% ipython --no-banner

In [1]: import numpy as np

In [2]: np.set_printoptions(precision=2, suppress=True, linewidth=200)

In [3]: J = np.tanh(np.array([[-0.4],
   ...:     [-2.4],
   ...:     [-0.4],
   ...:     [0.7],
   ...:     [2.1],
   ...:     [-1.5],
   ...:     [0.1],
   ...:     [-0.4],
   ...:     [2.0],
   ...:     [-0.4],
   ...:     [-0.2],
   ...:     [0.6]]) @ np.array([[0.1, 1.3, -1.0]]))

In [4]: J
Out[4]: 
array([[-0.04, -0.48,  0.38],
       [-0.24, -1.  ,  0.98],
       [-0.04, -0.48,  0.38],
       [ 0.07,  0.72, -0.6 ],
       [ 0.21,  0.99, -0.97],
       [-0.15, -0.96,  0.91],
       [ 0.01,  0.13, -0.1 ],
       [-0.04, -0.48,  0.38],
       [ 0.2 ,  0.99, -0.96],
       [-0.04, -0.48,  0.38],
       [-0.02, -0.25,  0.2 ],
       [ 0.06,  0.65, -0.54]])

In [5]: np.argsort(-np.linalg.norm(J, axis=0).round(6), kind="stable")[:3]
Out[5]: array([1, 2, 0])

In [6]: np.abs(np.linalg.svd(J)[2][-1])
Out[6]: array([0.74, 0.39, 0.55])

In [7]: np.round(np.linalg.norm(J, 2) / np.linalg.norm(J), 2)
Out[7]: np.float64(1.0)

In [8]: round(np.linalg.norm(J[5], 1), 2), np.round(np.linalg.norm(J[5], np.inf), 2)
Out[8]: (np.float64(2.01), np.float64(0.96))

In [9]: round(np.linalg.norm(J) ** 2 / np.linalg.norm(J, 2) ** 2, 2)
Out[9]: np.float64(1.0)

In [10]: np.round(np.linalg.norm(J, 2), 2)
Out[10]: np.float64(3.3)

In [11]: round(np.linalg.norm(J, "nuc"), 2)
Out[11]: np.float64(3.51)

In [12]: round(np.linalg.norm(J[5] - J[4]), 2)
Out[12]: np.float64(2.73)

In [13]: np.linalg.norm(J, axis=0)
Out[13]: array([0.42, 2.41, 2.22])

In [14]: np.linalg.norm(J, axis=1)
Out[14]: array([0.61, 1.42, 0.61, 0.94, 1.4 , 1.33, 0.16, 0.61, 1.4 , 0.61, 0.32, 0.85])

In [15]: np.round(J[5] @ J[4], 2)
Out[15]: np.float64(-1.86)

In [16]: Xc = J - J.mean(axis=0)

In [17]: U, sv, Vt = np.linalg.svd(Xc, full_matrices=False)

In [18]: sv
Out[18]: array([3.29, 0.18, 0.03])

In [19]: np.abs(Vt[-1])
Out[19]: array([0.73, 0.39, 0.56])

In [20]: round(float((sv ** 2).sum() ** 2 / (sv ** 4).sum()), 2)
Out[20]: 1.01

In [21]: Vt[0] * np.sign(Vt[0, np.abs(Vt[0]).argmax()])
Out[21]: array([ 0.12,  0.73, -0.67])

In [22]: np.round(sv ** 2 / (sv ** 2).sum(), 2) + 0
Out[22]: array([1., 0., 0.])

In [23]: mat = np.load("out12.npy")

In [24]: mat
Out[24]: 
array([[ 25.24,   7.93,   1.39],
       [-17.64,  18.88,  13.47],
       [  0.95,  11.13,  12.51],
       [  1.3 ,   8.87, -13.94],
       [  7.37,  12.97,   5.11],
       [ -6.1 ,   0.24,  18.6 ],
       [-20.83, -22.89,  19.93],
       [ 16.66,  -6.68,   7.15],
       [-10.54,   7.12,  -3.51],
       [-19.83, -11.72,   0.4 ],
       [ 32.47,  23.36, -44.37],
       [ 15.97,  -0.88,   4.98],
       [  4.04,  19.55,  15.53],
       [  5.94, -12.02, -19.82],
       [ -6.77,  -6.9 , -13.42],
       [  1.38,   7.42,  24.93]])

In [25]: proj = mat @ np.linalg.solve(mat.T @ mat, mat.T)

In [26]: proj @ mat[:, 0]
Out[26]: array([ 25.24, -17.64,   0.95,   1.3 ,   7.37,  -6.1 , -20.83,  16.66, -10.54, -19.83,  32.47,  15.97,   4.04,   5.94,  -6.77,   1.38])

In [27]: np.allclose(proj @ proj, proj)
Out[27]: True

In [28]: B = np.c_[mat[:, :1] @ np.array([[-1]]), np.array([3, 0, 2, 0, 3, 3, 0, 0, 1, 1, 1, 1, 0, 0, 2, 1])]

In [29]: B
Out[29]: 
array([[-25.24,   3.  ],
       [ 17.64,   0.  ],
       [ -0.95,   2.  ],
       [ -1.3 ,   0.  ],
       [ -7.37,   3.  ],
       [  6.1 ,   3.  ],
       [ 20.83,   0.  ],
       [-16.66,   0.  ],
       [ 10.54,   1.  ],
       [ 19.83,   1.  ],
       [-32.47,   1.  ],
       [-15.97,   1.  ],
       [ -4.04,   0.  ],
       [ -5.94,   0.  ],
       [  6.77,   2.  ],
       [ -1.38,   1.  ]])

In [30]: np.linalg.matrix_rank(np.c_[mat, B])
Out[30]: np.int64(4)

In [31]: np.round(np.linalg.norm(B - mat @ np.linalg.lstsq(mat, B)[0], axis=0), 2) + 0
Out[31]: array([0.  , 5.81])

In [32]: np.linalg.norm(np.linalg.qr(mat)[0].T @ B, axis=0) ** 2 / ((B ** 2).sum(axis=0) + 1e-12)
Out[32]: array([1.  , 0.16])
